% python3 -q
>>> import numpy as np
>>> np.set_printoptions(precision=3, suppress=True, linewidth=120, legacy="1.25")
>>> W0 = np.tanh(np.array([[-0.6],
...     [0.9],
...     [-2.6],
...     [2.3],
...     [-1.9],
...     [-1.4],
...     [-0.5],
...     [1.9],
...     [0.9],
...     [-0.2],
...     [-0.2],
...     [0.2],
...     [0.3],
...     [1.3],
...     [-0.3],
...     [-0.7],
...     [-1.0],
...     [0.6],
...     [-1.4]]) @ np.array([[0.5, -1.5, 2.2, 0.6, -0.1]]))
>>> W0
array([[-0.291,  0.716, -0.867, -0.345,  0.06 ],
       [ 0.422, -0.874,  0.963,  0.493, -0.09 ],
       [-0.862,  0.999, -1.   , -0.915,  0.254],
       [ 0.818, -0.998,  1.   ,  0.881, -0.226],
       [-0.74 ,  0.993, -1.   , -0.814,  0.188],
       [-0.604,  0.97 , -0.996, -0.686,  0.139],
       [-0.245,  0.635, -0.8  , -0.291,  0.05 ],
       [ 0.74 , -0.993,  1.   ,  0.814, -0.188],
       [ 0.422, -0.874,  0.963,  0.493, -0.09 ],
       [-0.1  ,  0.291, -0.414, -0.119,  0.02 ],
       [-0.1  ,  0.291, -0.414, -0.119,  0.02 ],
       [ 0.1  , -0.291,  0.414,  0.119, -0.02 ],
       [ 0.149, -0.422,  0.578,  0.178, -0.03 ],
       [ 0.572, -0.96 ,  0.993,  0.653, -0.129],
       [-0.149,  0.422, -0.578, -0.178,  0.03 ],
       [-0.336,  0.782, -0.912, -0.397,  0.07 ],
       [-0.462,  0.905, -0.976, -0.537,  0.1  ],
       [ 0.291, -0.716,  0.867,  0.345, -0.06 ],
       [-0.604,  0.97 , -0.996, -0.686,  0.139]])
>>> left, sigma, vt = np.linalg.svd(W0)
>>> sigma
array([5.96 , 0.817, 0.112, 0.021, 0.001])
>>> Y = left[:, :4] @ np.diag(sigma[:4]) @ vt[:4]
>>> np.linalg.matrix_rank(W0, rtol=0.05)
2
>>> round(float(np.linalg.norm(W0 - Y) / np.linalg.norm(W0)), 3)
0.0
>>> cen = W0 - W0.mean(axis=0)
>>> vecs = np.linalg.svd(cen)[2][:4]
>>> Y = cen - cen @ vecs.T @ vecs
>>> (cen @ vecs.T).std(axis=0)
array([1.357, 0.187, 0.026, 0.005])
>>> np.linalg.norm(Y, axis=1).round(6).argmax()
13
>>> np.round(np.cov(cen @ vecs.T, rowvar=False), 3) + 0
array([[1.943, 0.   , 0.   , 0.   ],
       [0.   , 0.037, 0.   , 0.   ],
       [0.   , 0.   , 0.001, 0.   ],
       [0.   , 0.   , 0.   , 0.   ]])
>>> left, sigma, vt = np.linalg.svd(W0, full_matrices=False)
>>> print(np.allclose(left * sigma @ vt, W0))
True
>>> np.abs(left[:, 0]).round(6).argmax()
2
>>> sigma
array([5.96 , 0.817, 0.112, 0.021, 0.001])
>>> np.round(vt @ vt.T, 3) + 0
array([[1., 0., 0., 0., 0.],
       [0., 1., 0., 0., 0.],
       [0., 0., 1., 0., 0.],
       [0., 0., 0., 1., 0.],
       [0., 0., 0., 0., 1.]])
>>> np.abs(vt[0])
array([0.349, 0.575, 0.621, 0.392, 0.085])
>>> print(np.round(left.T @ left, 3) + 0)
[[1. 0. 0. 0. 0.]
 [0. 1. 0. 0. 0.]
 [0. 0. 1. 0. 0.]
 [0. 0. 0. 1. 0.]
 [0. 0. 0. 0. 1.]]
>>> Y = np.array([[2, 2], [2, 0]])
>>> C = np.array([[3, -3, -1, 2, 0],
...     [2, 3, 0, -2, -3],
...     [-3, -3, 0, 2, 3],
...     [-1, 0, -1, 3, 2],
...     [-1, 2, -1, -1, 3]])
>>> feats = np.block([[Y, np.zeros((2, 5))], [np.zeros((5, 2)), C]])
>>> feats
array([[ 2.,  2.,  0.,  0.,  0.,  0.,  0.],
       [ 2.,  0.,  0.,  0.,  0.,  0.,  0.],
       [ 0.,  0.,  3., -3., -1.,  2.,  0.],
       [ 0.,  0.,  2.,  3.,  0., -2., -3.],
       [ 0.,  0., -3., -3.,  0.,  2.,  3.],
       [ 0.,  0., -1.,  0., -1.,  3.,  2.],
       [ 0.,  0., -1.,  2., -1., -1.,  3.]])
>>> np.allclose(feats @ feats.T, feats.T @ feats)
False
>>> np.sort(np.abs(np.linalg.eigvals(feats)))
array([0.307, 1.236, 2.014, 3.236, 3.447, 5.608, 5.608])
>>> (feats - feats.T) / 2
array([[ 0. ,  0. ,  0. ,  0. ,  0. ,  0. ,  0. ],
       [ 0. ,  0. ,  0. ,  0. ,  0. ,  0. ,  0. ],
       [ 0. ,  0. ,  0. , -2.5,  1. ,  1.5,  0.5],
       [ 0. ,  0. ,  2.5,  0. ,  1.5, -1. , -2.5],
       [ 0. ,  0. , -1. , -1.5,  0. ,  1.5,  2. ],
       [ 0. ,  0. , -1.5,  1. , -1.5,  0. ,  1.5],
       [ 0. ,  0. , -0.5,  2.5, -2. , -1.5,  0. ]])
>>> print(np.linalg.matrix_power(feats, 2))
[[  8.   4.   0.   0.   0.   0.   0.]
 [  4.   4.   0.   0.   0.   0.   0.]
 [  0.   0.   4. -15.  -5.  16.  10.]
 [  0.   0.  17.  -3.   3.  -5. -22.]
 [  0.   0. -20.   6.  -2.   3.  22.]
 [  0.   0.  -5.  10.  -4.   3.   9.]
 [  0.   0.   2.  18.  -1. -14.  -2.]]
>>> A = np.loadtxt("data.csv", delimiter=",")
>>> A
array([[ 1.231, -1.971, -1.66 ,  1.747,  2.749,  2.739],
       [ 1.101, -1.998, -1.48 ,  1.875,  2.852,  2.755],
       [ 1.161, -2.003, -1.447,  1.62 ,  2.841,  2.596],
       [ 1.617, -2.786, -2.052,  2.431,  3.727,  3.759],
       [-0.05 , -0.022,  0.239,  0.089, -0.037, -0.015],
       [-0.011,  0.073,  0.085,  0.011,  0.144, -0.065],
       [ 0.957, -1.457, -0.928,  1.003,  1.782,  1.778],
       [ 0.341, -0.599, -0.484,  0.661,  1.008,  0.911],
       [ 1.214, -2.155, -1.542,  1.863,  2.636,  2.758],
       [ 1.133, -2.107, -1.488,  1.691,  2.599,  2.606],
       [ 1.197, -2.179, -1.441,  1.654,  2.673,  2.582],
       [ 1.192, -2.301, -1.674,  1.576,  2.667,  2.887],
       [ 0.696, -1.449, -0.918,  1.311,  1.824,  1.854],
       [ 2.041, -3.446, -2.397,  2.896,  4.582,  4.434],
       [ 0.746, -1.494, -0.916,  1.222,  1.512,  1.664],
       [ 1.747, -2.869, -1.995,  2.36 ,  3.538,  3.554],
       [ 2.139, -3.424, -2.418,  2.785,  4.437,  4.525],
       [ 0.627, -1.471, -1.193,  1.206,  1.895,  2.051],
       [-0.095, -0.078, -0.036,  0.174,  0.055,  0.28 ],
       [ 1.634, -2.799, -1.903,  2.215,  3.677,  3.634],
       [ 1.181, -2.114, -1.497,  1.922,  2.603,  2.756],
       [ 0.226, -0.716, -0.547,  0.733,  0.943,  0.867],
       [ 1.148, -2.006, -1.432,  1.839,  2.535,  2.64 ],
       [ 0.537, -0.595, -0.374,  0.767,  0.882,  0.943],
       [ 0.66 , -1.332, -0.952,  1.066,  1.948,  1.762],
       [ 0.918, -1.245, -0.953,  1.224,  1.657,  1.778],
       [ 1.889, -3.556, -2.491,  3.054,  4.626,  4.496],
       [ 0.356, -0.782, -0.558,  0.652,  0.968,  0.91 ],
       [ 0.324, -0.687, -0.452,  0.463,  1.044,  0.956],
       [ 0.357, -0.668, -0.478,  0.573,  0.91 ,  0.954],
       [ 1.251, -1.857, -1.426,  1.873,  2.608,  2.756],
       [ 0.208, -0.703, -0.462,  0.561,  1.109,  0.874],
       [ 1.268, -2.273, -1.499,  1.758,  2.505,  2.698],
       [ 0.125, -0.025, -0.038, -0.09 , -0.182, -0.037],
       [-0.007, -0.013, -0.044,  0.034, -0.017,  0.116]])
>>> cen = A - A.mean(axis=0)
>>> left, sigma, vt = np.linalg.svd(cen, full_matrices=False)
>>> sigma
array([14.571,  0.732,  0.641,  0.569,  0.461,  0.306])
>>> np.abs(left[:, 0]).argmax()
26
>>> np.searchsorted(np.cumsum(sigma ** 2) / (sigma ** 2).sum(), 0.9) + 1
1
>>> C = A[[32, 7]].astype(float)
>>> for _ in range(5):
...     labels = np.linalg.norm(A[:, None] - C, axis=-1).argmin(axis=1)
...     C = np.array([A[labels == j].mean(axis=0) for j in range(2)])
... 
>>> print(labels)
[0 0 0 0 1 1 1 1 0 0 0 0 1 0 1 0 0 1 1 0 0 1 0 1 1 1 0 1 1 1 0 1 0 1 1]
>>> C
array([[ 1.42 , -2.461, -1.755,  2.068,  3.168,  3.187],
       [ 0.384, -0.737, -0.501,  0.648,  0.969,  0.977]])
>>> J = np.array([[17, 1, -10, -7, -6],
...     [1, 11, -8, 7, -5],
...     [-10, -8, 14, -4, 5],
...     [-7, 7, -4, 11, 1],
...     [-6, -5, 5, 1, 5]])
>>> np.argsort(-np.linalg.norm(J, axis=0).round(6), kind="stable")[:3]
array([0, 2, 1])
>>> np.abs(np.diag(np.linalg.qr(J)[1])) > 1e-9
array([ True,  True,  True, False, False])
>>> np.allclose(J[:-1].T @ np.linalg.lstsq(J[:-1].T, J[-1])[0], J[-1])
True
>>> np.linalg.lstsq(J[:-1].T, J[-1])[2]
3
>>> np.unique(J.round(6), axis=0).shape
(5, 5)
>>> m1 = np.load("a.npy")
>>> m1
array([[ 0.735, -0.088,  0.618,  0.265],
       [-0.088,  0.971,  0.206,  0.088],
       [ 0.618,  0.206, -0.441, -0.618],
       [ 0.265,  0.088, -0.618,  0.735]])
>>> ev, vecs = np.linalg.eigh(m1)
>>> x0 = np.array([1, 2, -3, 2])
>>> np.round(vecs * np.abs(ev) @ vecs.T, 3) + 0
array([[1., 0., 0., 0.],
       [0., 1., 0., 0.],
       [0., 0., 1., 0.],
       [0., 0., 0., 1.]])
>>> np.round(x0 @ m1 @ x0, 3)
6.235
>>> np.linalg.eigvalsh(m1[1:, 1:])
array([-0.735,  1.   ,  1.   ])
>>> round(float(np.abs(m1).sum(axis=1).max()), 3), np.round(np.abs(ev).max(), 3)
(1.882, 1.0)
